% ipython --no-banner

In [1]: import numpy as np

In [2]: from numpy import linalg as LA

In [3]: np.set_printoptions(precision=2, suppress=True, linewidth=120)

In [4]: feats = np.loadtxt("w.csv", delimiter=",")

In [5]: print(feats)
[[0. 0. 0. 1. 0. 0. 0. 1. 0. 1. 0. 0.]
 [0. 0. 0. 0. 0. 0. 0. 0. 0. 0. 0. 0.]
 [0. 0. 0. 0. 0. 0. 0. 0. 0. 0. 0. 0.]
 [1. 0. 0. 0. 1. 0. 1. 0. 1. 0. 0. 0.]
 [0. 0. 0. 1. 0. 0. 1. 0. 0. 0. 1. 0.]
 [0. 0. 0. 0. 0. 0. 0. 0. 1. 0. 0. 0.]
 [0. 0. 0. 1. 1. 0. 0. 0. 0. 0. 0. 0.]
 [1. 0. 0. 0. 0. 0. 0. 0. 0. 1. 0. 1.]
 [0. 0. 0. 1. 0. 1. 0. 0. 0. 1. 0. 0.]
 [1. 0. 0. 0. 0. 0. 0. 1. 1. 0. 0. 0.]
 [0. 0. 0. 0. 1. 0. 0. 0. 0. 0. 0. 1.]
 [0. 0. 0. 0. 0. 0. 0. 1. 0. 0. 1. 0.]]

In [6]: # column 2 repeats column 1

In [7]: W1 = np.array([[5, -5, 0],
   ...:     [4, -3, -3],
   ...:     [1, 3, -4],
   ...:     [4, -4, -3],
   ...:     [-3, 4, 5],
   ...:     [2, -1, -3],
   ...:     [3, 2, 2],
   ...:     [-2, 2, 4],
   ...:     [-1, 3, 3],
   ...:     [-4, -3, 3],
   ...:     [4, 0, -2],
   ...:     [-3, -1, -5]])

In [8]: beta = np.array([-7, 7, 8])

In [9]: act = np.maximum(feats @ W1 + beta, 0)

In [10]: print((act > 0).mean(axis=0))
[0.08 0.83 1.  ]

In [11]: cent = np.array([[-5, -5], [4, -1], [0, 4]])

In [12]: print(act @ cent)
[[ 8. 46.]
 [28. 25.]
 [28. 25.]
 [44. 61.]
 [ 0. -5.]
 [40. 34.]
 [28. 33.]
 [ 0. 24.]
 [ 0. 20.]
 [28. 53.]
 [40. 22.]
 [36. 31.]]

In [13]: print(round(np.trace(LA.pinv(feats) @ feats), 2))
10.0

In [14]: print(np.allclose(feats[:-1].T @ LA.lstsq(feats[:-1].T, feats[-1])[0], feats[-1]))
False

In [15]: print(np.unique(feats.round(6), axis=0).shape)
(11, 12)
